In [1]: import numpy as np

In [2]: from numpy import linalg as LA

In [3]: np.set_printoptions(suppress=True, linewidth=140)

In [4]: m1 = np.load("data.npy")

In [5]: print(m1)
[[2 2 1]
 [1 2 2]
 [2 1 2]]

In [6]: print(LA.matrix_rank(m1))
3

In [7]: print(np.round(m1.mean(axis=0), 1))
[1.7 1.7 1.7]

In [8]: print(np.count_nonzero(m1))
9

In [9]: m1[3]
---------------------------------------------------------------------------
IndexError                                Traceback (most recent call last)
Cell In[9], line 1
----> 1 m1[3]

IndexError: index 3 is out of bounds for axis 0 with size 3

In [10]: print(np.abs(m1).max())
2

In [11]: print(np.unravel_index(np.abs(m1).argmax(), m1.shape))
(np.int64(0), np.int64(0))

In [12]: print(m1 @ m1)
[[8 9 8]
 [8 8 9]
 [9 8 8]]

In [13]: print((m1 - m1.T) / 2)
[[ 0.   0.5 -0.5]
 [-0.5  0.   0.5]
 [ 0.5 -0.5  0. ]]

In [14]: print(LA.matrix_power(m1, 3))
[[41 42 42]
 [42 41 42]
 [42 42 41]]

In [15]: print(round(LA.det(m1), 1))
5.0

In [16]: print(np.round(np.abs(LA.eigvals(m1)).max(), 1))
5.0

In [17]: print(np.trace(m1))
6

In [18]: W0 = 2 * np.eye(3) + np.eye(3, k=1)

In [19]: print(W0)
[[2. 1. 0.]
 [0. 2. 1.]
 [0. 0. 2.]]

In [20]: def softmax(z):
    ...:     e = np.exp(z - z.max(axis=-1, keepdims=True))
    ...:     return e / e.sum(axis=-1, keepdims=True)
    ...: 

In [21]: print(np.round(softmax(10 * m1[2]), 1) + 0)
[0.5 0.  0.5]

In [22]: print(np.round(softmax(m1[2]), 1))
[0.4 0.2 0.4]

In [23]: att = m1 @ m1.T / np.sqrt(3)

In [24]: print(np.round(softmax(att)[2] @ m1, 1))
[1.7 1.5 1.7]

In [25]: x0 = np.array([1, 0, 1])

In [26]: a = np.maximum(W0 @ x0, 0)

In [27]: print(W0.T @ a)
[4. 4. 5.]

In [28]: print(a)
[2. 1. 2.]

In [29]: print(W0 * (a > 1e-9)[:, None])
[[2. 1. 0.]
 [0. 2. 1.]
 [0. 0. 2.]]

In [30]: data = np.load("dump.npy")

In [31]: print(data)
[[ 6 18 14 10 14  0  8]
 [15 45 35 25 35  0 20]
 [12 36 28 20 28  0 16]]

In [32]: # looks like rank 1

In [33]: G = data.T @ data

In [34]: print(np.diag(G))
[ 405 3645 2205 1125 2205    0  720]

In [35]: print(G)
[[ 405 1215  945  675  945    0  540]
 [1215 3645 2835 2025 2835    0 1620]
 [ 945 2835 2205 1575 2205    0 1260]
 [ 675 2025 1575 1125 1575    0  900]
 [ 945 2835 2205 1575 2205    0 1260]
 [   0    0    0    0    0    0    0]
 [ 540 1620 1260  900 1260    0  720]]

In [36]: print(np.round(LA.eigvalsh(G)[::-1], 1) + 0)
[10305.     0.     0.     0.     0.     0.     0.]
